>>> import numpy as np
>>> np.set_printoptions(precision=2, suppress=True, linewidth=200, floatmode="fixed")
>>> mat = np.load("layer12.npy")
>>> mat
array([[0, 1, 0, 0],
       [1, 0, 0, 0],
       [0, 0, 0, 0],
       [0, 0, 0, 0]])
>>> # rows 2 and 3 are equal
>>> rank = np.linalg.matrix_rank(mat)
>>> rank
np.int64(2)
>>> null = np.linalg.svd(mat)[2][rank:].T
>>> np.linalg.matrix_rank(mat.T @ mat), np.linalg.matrix_rank(mat @ mat.T)
(np.int64(2), np.int64(2))
>>> left, s, VT = np.linalg.svd(mat)
>>> vecs = VT[:(s > 1e-8).sum()]
>>> rng = np.random.default_rng(29)
>>> vec = mat[1] + 5 * mat[3] + rng.integers(2) * np.eye(4)[2]
>>> vec
array([1.00, 0.00, 1.00, 0.00])
>>> np.allclose(vecs.T @ vecs @ vec, vec)
False
>>> np.linalg.matrix_rank(np.vstack([mat, vec]))
np.int64(3)
>>> np.round(np.linalg.norm(vec - vecs.T @ vecs @ vec), 2)
np.float64(1.0)
>>> vecs.T @ vecs
array([[1.00, 0.00, 0.00, 0.00],
       [0.00, 1.00, 0.00, 0.00],
       [0.00, 0.00, 0.00, 0.00],
       [0.00, 0.00, 0.00, 0.00]])
>>> cent = np.array([[0, 1, 5, 5, 5, 5, 1, 5, 0]])
>>> A = rng.normal(size=(10, 1)) @ cent + np.array([4, -7, 7, 0, 9, 0, 7, -6, 0])
>>> A
array([[ 4.00, -6.95,  7.25,  0.25,  9.25,  0.25,  7.05, -5.75,  0.00],
       [ 4.00, -7.17,  6.17, -0.83,  8.17, -0.83,  6.83, -6.83,  0.00],
       [ 4.00, -7.17,  6.16, -0.84,  8.16, -0.84,  6.83, -6.84,  0.00],
       [ 4.00, -6.94,  7.31,  0.31,  9.31,  0.31,  7.06, -5.69,  0.00],
       [ 4.00, -7.23,  5.87, -1.13,  7.87, -1.13,  6.77, -7.13,  0.00],
       [ 4.00, -6.70,  8.48,  1.48, 10.48,  1.48,  7.30, -4.52,  0.00],
       [ 4.00, -7.05,  6.76, -0.24,  8.76, -0.24,  6.95, -6.24,  0.00],
       [ 4.00, -6.43,  9.84,  2.84, 11.84,  2.84,  7.57, -3.16,  0.00],
       [ 4.00, -7.66,  3.71, -3.29,  5.71, -3.29,  6.34, -9.29,  0.00],
       [ 4.00, -7.36,  5.20, -1.80,  7.20, -1.80,  6.64, -7.80,  0.00]])
>>> left, s, VT = np.linalg.svd(A)
>>> vecs = VT[:(s > 1e-8).sum()]
>>> vec = A[1] + 2 * A[4] + rng.integers(2) * np.eye(9)[8]
>>> vec
array([ 12.00, -21.62,  17.92,  -3.08,  23.92,  -3.08,  20.38, -21.08,   0.00])
>>> np.diag(vecs.T @ vecs)
array([0.06, 0.22, 0.29, 0.21, 0.39, 0.21, 0.18, 0.44, 0.00])
>>> np.allclose(vecs.T @ vecs @ vec, vec)
True
>>> np.linalg.matrix_rank(np.vstack([A, vec]))
np.int64(2)
>>> np.linalg.lstsq(A[:-1].T, A[-1])[2]
np.int32(2)
>>> np.unique(A.round(6), axis=0).shape
(10, 9)
>>> np.abs(np.diag(np.linalg.qr(A)[1])) > 1e-9
array([ True,  True, False, False, False, False, False, False, False])
>>> A @ np.linalg.pinv(A) @ A
array([[ 4.00, -6.95,  7.25,  0.25,  9.25,  0.25,  7.05, -5.75,  0.00],
       [ 4.00, -7.17,  6.17, -0.83,  8.17, -0.83,  6.83, -6.83,  0.00],
       [ 4.00, -7.17,  6.16, -0.84,  8.16, -0.84,  6.83, -6.84,  0.00],
       [ 4.00, -6.94,  7.31,  0.31,  9.31,  0.31,  7.06, -5.69,  0.00],
       [ 4.00, -7.23,  5.87, -1.13,  7.87, -1.13,  6.77, -7.13,  0.00],
       [ 4.00, -6.70,  8.48,  1.48, 10.48,  1.48,  7.30, -4.52,  0.00],
       [ 4.00, -7.05,  6.76, -0.24,  8.76, -0.24,  6.95, -6.24,  0.00],
       [ 4.00, -6.43,  9.84,  2.84, 11.84,  2.84,  7.57, -3.16,  0.00],
       [ 4.00, -7.66,  3.71, -3.29,  5.71, -3.29,  6.34, -9.29,  0.00],
       [ 4.00, -7.36,  5.20, -1.80,  7.20, -1.80,  6.64, -7.80,  0.00]])
>>> np.linalg.cond(A) > 100
np.True_
>>> [round(float(x), 2) for x in np.linalg.svd(A, compute_uv=False)[:3]]
[52.42, 11.22, 0.0]
>>> round(float(np.linalg.norm(A, 2) / np.linalg.norm(A)), 2)
0.98
>>> np.linalg.matrix_rank(A, rtol=0.1)
np.int64(2)
>>> left, s, VT = np.linalg.svd(A)
>>> np.argmax(s[:-1] / (s[1:] + 1e-6)) + 1
np.int64(2)
>>> out = left[:, :2] @ np.diag(s[:2]) @ VT[:2]
>>> np.linalg.matrix_rank(A, rtol=0.05)
np.int64(2)
>>> round(np.linalg.norm(A - out) / np.linalg.norm(A), 2)
np.float64(0.0)
>>> round(float(np.linalg.norm(A - out, 2)), 2), round(s[2], 2)
(0.0, np.float64(0.0))
>>> out = np.array([[1, 3], [3, 3], [2, 1], [0, 3], [-3, 3]])
>>> cent = np.array([[3, -1, 1, 3, 1, -1, -3, 2, -3, 0, 2, 3, -1],
...     [-2, -1, 3, 3, 0, 0, -3, -2, 1, 1, 0, -1, 0]])
>>> data = out @ cent + 0.1 * rng.normal(size=(5, 13))
>>> data
array([[ -3.09,  -4.17,   9.78,  12.01,   0.92,  -1.08, -12.06,  -3.96,   0.06,   3.07,   2.09,   0.30,  -0.97],
       [  3.02,  -6.22,  11.83,  18.22,   3.27,  -2.96, -18.01,   0.06,  -6.20,   2.95,   5.96,   6.17,  -3.10],
       [  4.04,  -2.93,   5.11,   8.96,   1.93,  -2.22,  -8.89,   2.12,  -5.05,   1.02,   3.86,   4.98,  -1.93],
       [ -6.05,  -2.99,   9.11,   9.06,  -0.06,   0.16,  -8.82,  -5.90,   3.06,   3.07,   0.09,  -3.13,   0.11],
       [-15.08,   0.02,   5.99,   0.05,  -2.82,   3.05,  -0.01, -11.93,  12.01,   2.83,  -6.18, -12.05,   3.20]])
>>> left, s, VT = np.linalg.svd(data)
>>> s
array([42.92, 31.78,  0.48,  0.44,  0.34])
>>> out = left[:, :2] @ np.diag(s[:2]) @ VT[:2]
>>> round(float(np.linalg.norm(data - out, 2)), 2), round(float(s[2]), 2)
(0.48, 0.48)
>>> f = np.array([0, 0])
>>> np.convolve(data[4], f)
array([0.00, 0.00, 0.00, 0.00, 0.00, 0.00, 0.00, 0.00, 0.00, 0.00, 0.00, 0.00, 0.00, 0.00])
>>> np.cross(data[4, :3], data[3, :3])
array([ 18.11, 101.19,  45.28])
>>> np.linalg.matrix_rank(data, rtol=0.1)
np.int64(2)
>>> round(float(np.linalg.norm(data, 2) / np.linalg.norm(data)), 2)
0.8
>>> np.linalg.cond(data) > 100
np.True_
>>> K = np.loadtxt("sample8.csv", delimiter=",")
>>> K
array([[1.00, 0.00, 2.00, 0.00, 2.00, 0.00, 1.00, 0.00, 0.00, 1.00, 1.00, 0.00, 2.00],
       [0.00, 1.00, 2.00, 1.00, 2.00, 1.00, 0.00, 1.00, 2.00, 1.00, 2.00, 0.00, 2.00],
       [0.00, 0.00, 0.00, 2.00, 2.00, 0.00, 2.00, 2.00, 0.00, 1.00, 0.00, 2.00, 2.00],
       [0.00, 0.00, 0.00, 1.00, 1.00, 1.00, 1.00, 2.00, 2.00, 1.00, 2.00, 1.00, 2.00],
       [0.00, 0.00, 0.00, 0.00, 1.00, 1.00, 2.00, 2.00, 0.00, 0.00, 1.00, 2.00, 2.00],
       [0.00, 0.00, 0.00, 0.00, 0.00, 1.00, 1.00, 1.00, 1.00, 1.00, 1.00, 2.00, 2.00],
       [0.00, 0.00, 0.00, 0.00, 0.00, 0.00, 1.00, 2.00, 2.00, 2.00, 0.00, 0.00, 1.00],
       [0.00, 0.00, 0.00, 0.00, 0.00, 0.00, 0.00, 1.00, 2.00, 0.00, 0.00, 0.00, 1.00],
       [0.00, 0.00, 0.00, 0.00, 0.00, 0.00, 0.00, 0.00, 0.00, 2.00, 1.00, 1.00, 2.00],
       [0.00, 0.00, 0.00, 0.00, 0.00, 0.00, 0.00, 0.00, 0.00, 1.00, 2.00, 1.00, 0.00],
       [0.00, 0.00, 0.00, 0.00, 0.00, 0.00, 0.00, 0.00, 0.00, 0.00, 2.00, 2.00, 0.00],
       [0.00, 0.00, 0.00, 0.00, 0.00, 0.00, 0.00, 0.00, 0.00, 0.00, 0.00, 1.00, 1.00],
       [0.00, 0.00, 0.00, 0.00, 0.00, 0.00, 0.00, 0.00, 0.00, 0.00, 0.00, 0.00, 0.00]])
>>> np.linalg.cond(K) > 100
np.True_
>>> np.argsort(-np.linalg.norm(K, axis=0).round(6), kind="stable")[:3]
array([12, 10, 11])
>>> np.linalg.matrix_rank(K, rtol=0.1)
np.int64(8)
>>> round(np.linalg.norm(K, 2) / np.linalg.norm(K), 2)
np.float64(0.79)
>>> np.round(np.linalg.norm(K, 2), 2)
np.float64(10.25)
>>> np.linalg.norm(K, axis=1).argmax()
np.int64(1)
>>> round(np.linalg.norm(K) ** 2 / np.linalg.norm(K, 2) ** 2, 2)
np.float64(1.59)
>>> np.round(np.linalg.norm(K[7] - K[2]), 2)
np.float64(4.8)
>>> np.linalg.norm(K, axis=1)
array([4.00, 5.00, 5.00, 4.69, 4.36, 3.74, 3.74, 2.45, 3.16, 2.45, 2.83, 1.41, 0.00])
>>> round(float(np.linalg.norm(K, 1)), 2), round(float(np.linalg.norm(K, np.inf)), 2)
(17.0, 15.0)
>>> np.linalg.norm(K, axis=0)
array([1.00, 1.00, 2.83, 2.45, 3.74, 2.00, 3.46, 4.36, 4.12, 3.74, 4.47, 4.47, 5.57])
>>> K[7] @ K[2]
np.float64(4.0)
>>> np.sort(np.linalg.eigvals(K))
array([0.00, 0.00, 0.00, 1.00, 1.00, 1.00, 1.00, 1.00, 1.00, 1.00, 1.00, 1.00, 2.00])
>>> np.prod(np.diag(K)), np.round(np.linalg.det(K), 2)
(np.float64(0.0), np.float64(0.0))
>>> rank = np.linalg.matrix_rank(K)
>>> rank
np.int64(11)
>>> null = np.linalg.svd(K)[2][rank:].T
>>> null.shape
(13, 2)
>>> np.linalg.matrix_rank(K.T @ K), np.linalg.matrix_rank(K @ K.T)
(np.int64(11), np.int64(11))
>>> [int(np.linalg.matrix_rank(K[:i])) for i in range(1, len(K) + 1)]
[1, 2, 3, 4, 5, 6, 7, 8, 9, 10, 11, 11, 11]
>>> [int(np.linalg.matrix_rank(np.delete(K, i, axis=0))) for i in range(13)]
[10, 10, 10, 10, 10, 10, 10, 10, 11, 11, 11, 11, 11]
>>> round(np.trace(np.linalg.pinv(K) @ K), 2)
np.float64(11.0)
>>> np.linalg.lstsq(K[:-1].T, K[-1])[2]
np.int32(11)
>>> np.allclose(K[:-1].T @ np.linalg.lstsq(K[:-1].T, K[-1])[0], K[-1])
True
>>> F = np.load("x.npy")
>>> F
array([[-2.24, -1.51, -1.18,  0.53],
       [ 2.58,  0.44, -1.41, -0.43],
       [-0.38, -1.42,  2.18,  1.44],
       [-0.26,  2.50, -1.44, -0.78],
       [ 1.46, -2.25, -0.99,  0.90],
       [ 2.68,  0.14,  0.12,  1.33],
       [ 0.69, -2.34,  0.73,  1.59],
       [ 1.61,  1.86,  1.38,  1.01],
       [ 2.43, -0.67,  0.64, -1.50],
       [-0.74,  2.04,  1.81, -1.01],
       [ 1.54, -1.33,  0.58, -2.13],
       [ 0.73, -0.48, -1.48,  2.46],
       [ 0.48, -0.86,  0.28,  2.82],
       [ 1.93,  2.07, -0.71,  0.70],
       [ 1.30, -0.57, -2.22,  1.44],
       [-0.02,  1.42, -2.58,  0.58],
       [-1.48, -1.71, -1.15, -1.60],
       [ 1.87,  2.31, -0.06, -0.43],
       [-0.44, -0.68, -2.74, -0.90],
       [ 0.72,  1.87,  1.87, -1.22],
       [-0.45, -0.38,  2.25, -1.89],
       [-2.12, -1.68, -1.09, -0.71],
       [ 1.23, -2.67, -0.58,  0.08],
       [ 0.22, -0.50,  2.37, -1.75]])
>>> vec = np.array([2, -1, 0, -2])
>>> y = F @ vec
>>> np.round(np.linalg.pinv(F) @ F, 2) + 0
array([[1.00, 0.00, 0.00, 0.00],
       [0.00, 1.00, 0.00, 0.00],
       [0.00, 0.00, 1.00, 0.00],
       [0.00, 0.00, 0.00, 1.00]])
>>> np.round(np.linalg.lstsq(F, y)[0], 2) + 0
array([ 2.00, -1.00,  0.00, -2.00])
>>> y = y + 0.02 * rng.normal(size=24)
>>> y
array([-4.04,  5.59, -2.19, -1.49,  3.40,  2.58,  0.55, -0.64,  8.49, -1.50,  8.64, -2.97, -3.82,  0.38,  0.30, -2.66,  1.95,  2.33,  1.62,  1.99,  3.27, -1.14,  4.98,  4.42])
>>> c, *_ = np.linalg.lstsq(F, y)
>>> c.round()
array([ 2.00, -1.00,  0.00, -2.00])
>>> [round(float(np.linalg.norm(np.linalg.solve(F.T @ F + lam * np.eye(4), F.T @ y))), 2) for lam in (0, 1, 10, 100)]
[3.0, 2.91, 2.34, 0.8]
>>> round(np.linalg.norm(y - F @ c), 2)
np.float64(0.1)
>>> c.round(2) + 0
array([ 2.00, -1.00,  0.00, -1.99])
